% python3 -q
>>> import numpy as np
>>> import numpy.linalg as la
>>> np.set_printoptions(suppress=True, linewidth=140)
>>> rnd = lambda a: np.round(a, 2) + 0
>>> X = np.loadtxt("x.csv", delimiter=",")
>>> X
array([[ 0.,  3.,  2.,  0.,  0.,  0.,  0.,  0.],
       [ 3.,  2.,  3.,  0.,  0.,  0.,  0.,  0.],
       [ 0.,  0.,  1.,  0.,  0.,  0.,  0.,  0.],
       [ 0.,  0.,  0.,  0.,  0.,  1., -2.,  1.],
       [ 0.,  0.,  0., -1.,  3.,  0.,  3.,  1.],
       [ 0.,  0.,  0., -2.,  0., -2., -2., -2.],
       [ 0.,  0.,  0.,  2.,  0.,  2.,  1., -2.],
       [ 0.,  0.,  0.,  0., -3., -1.,  1.,  3.]])
>>> A2 = np.array([[-2, -2, -1],
...     [-1, 2, -2],
...     [-1, 1, -2],
...     [-2, 0, 0],
...     [0, 2, -2],
...     [-1, 0, 0],
...     [2, 0, 1],
...     [-1, -2, -1]])
>>> X @ A2
array([[ -5.,   8., -10.],
       [-11.,   1., -13.],
       [ -1.,   1.,  -2.],
       [ -6.,  -2.,  -3.],
       [  7.,   4.,  -4.],
       [  4.,   4.,   0.],
       [ -2.,   4.,   3.],
       [  0., -12.,   4.]])
>>> A2 @ X
Traceback (most recent call last):
  File "<python-input-8>", line 1, in <module>
    A2 @ X
    ~~~^~~
ValueError: matmul: Input operand 1 has a mismatch in its core dimension 0, with gufunc signature (n?,k),(k,m?)->(n?,m?) (size 8 is different from 3)
>>> x = np.array([1, -3, 3, -3, 2, 1, 0, 3])
>>> y = X @ x
>>> b, lr = np.zeros(8), 1 / la.norm(X, 2) ** 2
>>> for i in range(12):
...     b -= lr * X.T @ (X @ b - y)
...     if i % 2 == 0: print(i, round(la.norm(X @ b - y), 2))
... 
0 9.83
2 5.88
4 4.26
6 3.31
8 2.75
10 2.4
>>> rnd(b)
array([ 1.85, -1.41,  1.  , -1.82,  2.43, -0.08, -0.15,  3.1 ])
>>> K = np.load("run19.npy")
>>> K
array([[ 3,  3, -2, -3, -1,  1,  2],
       [ 3,  3,  3, -2, -3, -1,  1],
       [-2,  3,  3,  3, -2, -3, -1],
       [-3, -2,  3,  3,  3, -2, -3],
       [-1, -3, -2,  3,  3,  3, -2],
       [ 1, -1, -3, -2,  3,  3,  3],
       [ 2,  1, -1, -3, -2,  3,  3]])
>>> rng = np.random.default_rng(932659)
>>> labels = rng.permutation(7)
>>> A2 = K[:, labels] * rng.choice([-1, 1], 7)
>>> A2
array([[ 3,  3,  2, -2, -1, -1,  3],
       [ 3,  3, -3, -1, -3,  1,  2],
       [ 3, -2, -3,  1, -2,  3, -3],
       [-2, -3, -3,  3,  3,  2, -3],
       [-3, -1,  2,  2,  3, -3, -3],
       [-1,  1,  3, -3,  3, -3,  2],
       [ 1,  2,  1, -3, -2, -3,  3]])
>>> U, _, vt = la.svd(K.T @ A2)
>>> rnd(la.lstsq(K, A2)[0])
array([[ 0.,  1.,  0.,  0.,  0.,  0.,  0.],
       [ 1.,  0.,  0.,  0.,  0.,  0.,  0.],
       [ 0.,  0., -1.,  0.,  0.,  0.,  0.],
       [ 0.,  0.,  0.,  0.,  0.,  0., -1.],
       [ 0.,  0.,  0.,  0.,  1.,  0.,  0.],
       [ 0.,  0.,  0.,  0.,  0., -1.,  0.],
       [ 0.,  0.,  0., -1.,  0.,  0.,  0.]])
>>> rnd(U @ vt)
array([[ 0.,  1.,  0.,  0.,  0.,  0.,  0.],
       [ 1.,  0.,  0.,  0.,  0.,  0.,  0.],
       [ 0.,  0., -1.,  0.,  0.,  0.,  0.],
       [ 0.,  0.,  0.,  0.,  0.,  0., -1.],
       [ 0.,  0.,  0.,  0.,  1.,  0.,  0.],
       [ 0.,  0.,  0.,  0.,  0., -1.,  0.],
       [ 0.,  0.,  0., -1.,  0.,  0.,  0.]])
>>> E = np.loadtxt("case1.csv", delimiter=",")
>>> E
array([[-3.98,  2.96, -3.96,  0.97,  3.99],
       [-3.98,  3.02, -4.  ,  1.02,  3.96],
       [-3.98,  3.  , -3.99,  1.  ,  3.99],
       [-3.99,  3.01, -4.01,  0.98,  3.98],
       [-3.98,  2.97, -3.99,  0.96,  4.06],
       [-4.02,  2.95, -3.98,  1.02,  3.99],
       [-0.03, -2.98, -4.02, -2.99, -5.04],
       [-0.03, -3.  , -3.99, -2.97, -4.99],
       [ 0.02, -3.02, -4.  , -2.97, -4.99],
       [ 0.03, -2.99, -4.01, -3.03, -5.01],
       [-0.01, -3.  , -3.99, -2.99, -4.94],
       [-0.02, -3.  , -4.  , -3.01, -5.01]])
>>> U, sv, vt = la.svd(E)
>>> np.argmax(sv[:-1] / (sv[1:] + 1e-6)) + 1
np.int64(2)
>>> A2 = U[:, :2] @ np.diag(sv[:2]) @ vt[:2]
>>> la.matrix_rank(E, rtol=0.05)
np.int64(2)
>>> la.matrix_rank(E, rtol=0.1)
np.int64(2)
>>> np.argsort(-la.norm(E, axis=0).round(6), kind="stable")[:3]
array([4, 2, 1])
>>> G = np.cov(E, rowvar=False)
>>> rnd(E.std(axis=0))
array([1.99, 2.99, 0.01, 1.99, 4.5 ])
>>> rnd(np.corrcoef(E[:, 3], E[:, 4])[0, 1])
np.float64(1.0)
>>> rnd(G)
array([[ 4.32, -6.5 , -0.01, -4.33, -9.76],
       [-6.5 ,  9.76,  0.02,  6.5 , 14.67],
       [-0.01,  0.02,  0.  ,  0.01,  0.03],
       [-4.33,  6.5 ,  0.01,  4.33,  9.77],
       [-9.76, 14.67,  0.03,  9.77, 22.05]])
>>> np.argsort(-E.std(axis=0).round(6), kind="stable")
array([4, 1, 3, 0, 2])
>>> rnd(np.polyfit(E[:, 3], E[:, 4], 1))
array([2.26, 1.76])
>>> labels = E[:, 0] > np.median(E[:, 0])
>>> f = E[labels].mean(axis=0) - E[~labels].mean(axis=0)
>>> np.argsort(-np.abs(f).round(6), kind="stable")
array([4, 1, 3, 0, 2])
>>> (((E - E.mean(axis=0)) @ f > 0) == labels).mean()
np.float64(1.0)
>>> rnd(f)
array([ 3.98, -5.98, -0.01, -3.99, -8.99])
>>> labels.astype(int)
array([0, 0, 0, 0, 0, 0, 1, 1, 1, 1, 1, 1])
>>> ((E - E.mean(axis=0)) @ f > 0).astype(int)
array([0, 0, 0, 0, 0, 0, 1, 1, 1, 1, 1, 1])
>>> A = np.loadtxt("layer5.csv", delimiter=",")
>>> A
array([[ 0., -6.,  2., -2.,  0., -1.],
       [ 6.,  0.,  1.,  2., -3.,  0.],
       [-2., -1.,  0., -3., -1.,  0.],
       [ 2., -2.,  3.,  0., -3.,  0.],
       [ 0.,  3.,  1.,  3.,  0.,  2.],
       [ 1.,  0.,  0.,  0., -2.,  0.]])
>>> f = np.array([-2, 1, -2, -3, 3, 1])
>>> A2 = A + np.outer(f, np.eye(6)[1])
>>> la.matrix_rank(A2 - A)
np.int64(1)
>>> A2
array([[ 0., -8.,  2., -2.,  0., -1.],
       [ 6.,  1.,  1.,  2., -3.,  0.],
       [-2., -3.,  0., -3., -1.,  0.],
       [ 2., -5.,  3.,  0., -3.,  0.],
       [ 0.,  6.,  1.,  3.,  0.,  2.],
       [ 1.,  1.,  0.,  0., -2.,  0.]])
>>> la.matrix_rank(la.inv(A2) - la.inv(A), tol=1e-8)
np.int64(1)
>>> rnd(la.det(A2) / la.det(A)), rnd(1 + la.solve(A, f)[1])
(np.float64(-0.38), np.float64(-0.38))
>>> x = np.array([1, 0, -2, -3, 2, 3])
>>> h1 = np.maximum(A @ x, 0)
>>> h1
array([0., 0., 5., 0., 0., 0.])
>>> A.T @ h1
array([-10.,  -5.,   0., -15.,  -5.,   0.])
>>> np.maximum(A @ (3 * x), 0)
array([ 0.,  0., 15.,  0.,  0.,  0.])
>>> def softmax(z):
...     e = np.exp(z - z.max(axis=-1, keepdims=True))
...     return e / e.sum(axis=-1, keepdims=True)
... 
>>> rnd(softmax(10 * A[2]))
array([0. , 0. , 0.5, 0. , 0. , 0.5])
>>> rnd(softmax(A).sum(axis=1))
array([1., 1., 1., 1., 1., 1.])
>>> rnd(softmax(A[2] + 2))
array([0.05, 0.13, 0.34, 0.02, 0.13, 0.34])
>>> rnd(softmax(A[2]))
array([0.05, 0.13, 0.34, 0.02, 0.13, 0.34])
>>> att = A @ A.T / np.sqrt(6)
>>> rnd(softmax(att + np.triu(np.full(att.shape, -np.inf), 1)))
array([[1.  , 0.  , 0.  , 0.  , 0.  , 0.  ],
       [0.  , 1.  , 0.  , 0.  , 0.  , 0.  ],
       [0.23, 0.  , 0.77, 0.  , 0.  , 0.  ],
       [0.03, 0.3 , 0.  , 0.68, 0.  , 0.  ],
       [0.  , 0.  , 0.  , 0.  , 1.  , 0.  ],
       [0.01, 0.78, 0.01, 0.15, 0.01, 0.05]])
>>> rnd(softmax(att)[2] @ A)
array([-1.53, -2.13,  0.46, -2.76, -0.78, -0.23])
>>> rnd(softmax(att))
array([[1.  , 0.  , 0.  , 0.  , 0.  , 0.  ],
       [0.  , 1.  , 0.  , 0.  , 0.  , 0.  ],
       [0.23, 0.  , 0.77, 0.  , 0.  , 0.  ],
       [0.03, 0.3 , 0.  , 0.68, 0.  , 0.  ],
       [0.  , 0.  , 0.  , 0.  , 1.  , 0.  ],
       [0.01, 0.78, 0.01, 0.15, 0.01, 0.05]])
>>> A2 = A + rng.integers(-2, 3, (6, 4)) @ rng.integers(-2, 3, (4, 6))
>>> A2
array([[-4., -7.,  1., -1.,  6.,  0.],
       [-6., -2., -5.,  0.,  7.,  2.],
       [-2., -1.,  2., -7., -2., -5.],
       [-4., -4.,  1.,  2.,  5.,  1.],
       [10.,  5.,  7.,  3., -8., -1.],
       [-3., -2., -6.,  6.,  0.,  6.]])
>>> np.abs(A2 - A).sum(axis=1)
array([14., 34., 12., 21., 29., 26.])
>>> rnd(la.svd(A2 - A, compute_uv=False))
array([26.7 , 10.67,  4.63,  1.93,  0.  ,  0.  ])
>>> f, g = A[4], A[3]
>>> f @ g
np.float64(-3.0)
>>> pr = (f @ g) / (f @ f) * f
>>> rnd(g - pr)
array([ 2.  , -1.61,  3.13,  0.39, -3.  ,  0.26])
>>> (g - pr) @ f
np.float64(0.0)
>>> rnd(pr)
array([ 0.  , -0.39, -0.13, -0.39,  0.  , -0.26])
>>> feats = np.array([[1, 1, 3, -2, 0, -2, 0, 1, -1],
...     [0, 2, -1, -2, 0, 3, -1, 1, 0],
...     [-3, 0, -1, -2, 2, 2, 3, 2, 2],
...     [-3, 3, -1, 3, -2, 3, 0, 3, 2],
...     [1, -3, -3, 1, 2, 3, 3, 3, -2]])
>>> Q, Rm = la.qr(A)
>>> Q.shape, Rm.shape
((6, 6), (6, 6))
>>> np.trace(Q @ Q.T)
np.float64(6.0)
>>> np.allclose(Rm.T @ Rm, A.T @ A)
True
>>> f, g = X[6], X[2]
>>> f @ g
np.float64(0.0)
>>> f @ f
np.float64(13.0)
>>> pr = (f @ g) / (f @ f) * f
>>> pr
array([ 0.,  0.,  0.,  0.,  0.,  0.,  0., -0.])
>>> la.matrix_rank(np.outer(f, g))
np.int64(1)
>>> g - pr
array([0., 0., 1., 0., 0., 0., 0., 0.])
>>> (g - pr) @ f
np.float64(0.0)
>>> t = np.radians(135)
>>> Rm = np.eye(9)
>>> Rm[1, 1] = Rm[4, 4] = np.cos(t)
>>> Rm[1, 4], Rm[4, 1] = -np.sin(t), np.sin(t)
>>> rnd(Rm)
array([[ 1.  ,  0.  ,  0.  ,  0.  ,  0.  ,  0.  ,  0.  ,  0.  ,  0.  ],
       [ 0.  , -0.71,  0.  ,  0.  , -0.71,  0.  ,  0.  ,  0.  ,  0.  ],
       [ 0.  ,  0.  ,  1.  ,  0.  ,  0.  ,  0.  ,  0.  ,  0.  ,  0.  ],
       [ 0.  ,  0.  ,  0.  ,  1.  ,  0.  ,  0.  ,  0.  ,  0.  ,  0.  ],
       [ 0.  ,  0.71,  0.  ,  0.  , -0.71,  0.  ,  0.  ,  0.  ,  0.  ],
       [ 0.  ,  0.  ,  0.  ,  0.  ,  0.  ,  1.  ,  0.  ,  0.  ,  0.  ],
       [ 0.  ,  0.  ,  0.  ,  0.  ,  0.  ,  0.  ,  1.  ,  0.  ,  0.  ],
       [ 0.  ,  0.  ,  0.  ,  0.  ,  0.  ,  0.  ,  0.  ,  1.  ,  0.  ],
       [ 0.  ,  0.  ,  0.  ,  0.  ,  0.  ,  0.  ,  0.  ,  0.  ,  1.  ]])
>>> A2 = feats @ Rm.T
>>> rnd(la.svd(feats, compute_uv=False)), rnd(la.svd(A2, compute_uv=False))
(array([9.24, 7.19, 5.13, 3.85, 3.28]), array([9.24, 7.19, 5.13, 3.85, 3.28]))
>>> np.allclose(feats @ feats.T, A2 @ A2.T)
True
>>> np.allclose(la.norm(feats, axis=1), la.norm(A2, axis=1))
True
>>> rnd(A2)
array([[ 1.  , -0.71,  3.  , -2.  ,  0.71, -2.  ,  0.  ,  1.  , -1.  ],
       [ 0.  , -1.41, -1.  , -2.  ,  1.41,  3.  , -1.  ,  1.  ,  0.  ],
       [-3.  , -1.41, -1.  , -2.  , -1.41,  2.  ,  3.  ,  2.  ,  2.  ],
       [-3.  , -0.71, -1.  ,  3.  ,  3.54,  3.  ,  0.  ,  3.  ,  2.  ],
       [ 1.  ,  0.71, -3.  ,  1.  , -3.54,  3.  ,  3.  ,  3.  , -2.  ]])
>>> A2 = feats + rng.integers(-2, 3, (5, 2)) @ rng.integers(-2, 3, (2, 9))
>>> A2
array([[ 3,  1,  4, -1,  0, -4,  2,  2,  0],
       [ 4,  2,  1,  1,  2,  0,  3,  2,  0],
       [-5,  0, -2, -4,  0,  3,  1,  2,  3],
       [-7,  3, -3,  1, -2,  7, -4,  1,  0],
       [ 3, -3, -2,  4,  6,  3,  5,  2, -5]])
>>> A2 - feats
array([[ 2,  0,  1,  1,  0, -2,  2,  1,  1],
       [ 4,  0,  2,  3,  2, -3,  4,  1,  0],
       [-2,  0, -1, -2, -2,  1, -2,  0,  1],
       [-4,  0, -2, -2,  0,  4, -4, -2, -2],
       [ 2,  0,  1,  3,  4,  0,  2, -1, -3]])
>>> np.abs(A2 - feats).sum(axis=1)
array([10, 19, 11, 20, 16])
>>> la.matrix_rank(A2 - feats, tol=1e-8)
np.int64(2)
>>> f, g = A2[1], A2[2]
>>> f @ g
np.int64(-19)
>>> f @ f
np.int64(39)
>>> pr = (f @ g) / (f @ f) * f
>>> np.outer(f, g)
array([[-20,   0,  -8, -16,   0,  12,   4,   8,  12],
       [-10,   0,  -4,  -8,   0,   6,   2,   4,   6],
       [ -5,   0,  -2,  -4,   0,   3,   1,   2,   3],
       [ -5,   0,  -2,  -4,   0,   3,   1,   2,   3],
       [-10,   0,  -4,  -8,   0,   6,   2,   4,   6],
       [  0,   0,   0,   0,   0,   0,   0,   0,   0],
       [-15,   0,  -6, -12,   0,   9,   3,   6,   9],
       [-10,   0,  -4,  -8,   0,   6,   2,   4,   6],
       [  0,   0,   0,   0,   0,   0,   0,   0,   0]])
>>> la.matrix_rank(np.outer(f, g))
np.int64(1)
>>> rnd(pr)
array([-1.95, -0.97, -0.49, -0.49, -0.97,  0.  , -1.46, -0.97,  0.  ])
>>> M = np.load("out15.npy")
>>> M
array([[ 32.34, -32.  ,  63.39,   5.34,  45.01, -30.75],
       [  7.5 ,  19.54,  98.81, -40.68,  18.35,  -9.1 ],
       [  6.12,  11.21,  81.24, -31.88,  16.81, -14.25],
       [ 25.99,   3.79,  54.43,  -8.84,  20.47,  13.18],
       [ -4.  ,  18.46,  63.23, -33.15,   4.86,  -8.6 ],
       [  8.24,  -6.28,  54.19, -14.06,  19.5 , -21.72],
       [  8.08,  18.6 ,  98.73, -41.39,  17.79,  -9.69],
       [ 15.66,  -1.73,  62.79, -14.96,  23.02, -11.08],
       [ 29.81, -20.99,  53.7 ,   2.76,  35.45, -14.64]])
>>> A2 = np.array([[5, 1], [0, 5], [2, 1], [0, 1], [2, 4], [2, 3]])
>>> la.matrix_rank(np.vstack([M, A2.T]))
np.int64(6)
>>> np.vstack([M, A2.T]).shape
(11, 6)
>>> A2 @ M
Traceback (most recent call last):
  File "<python-input-116>", line 1, in <module>
    A2 @ M
    ~~~^~~
ValueError: matmul: Input operand 1 has a mismatch in its core dimension 0, with gufunc signature (n?,k),(k,m?)->(n?,m?) (size 9 is different from 2)
>>> rnd(np.einsum("ij->j", M))
array([ 129.74,   10.6 ,  630.51, -176.86,  201.26, -106.65])
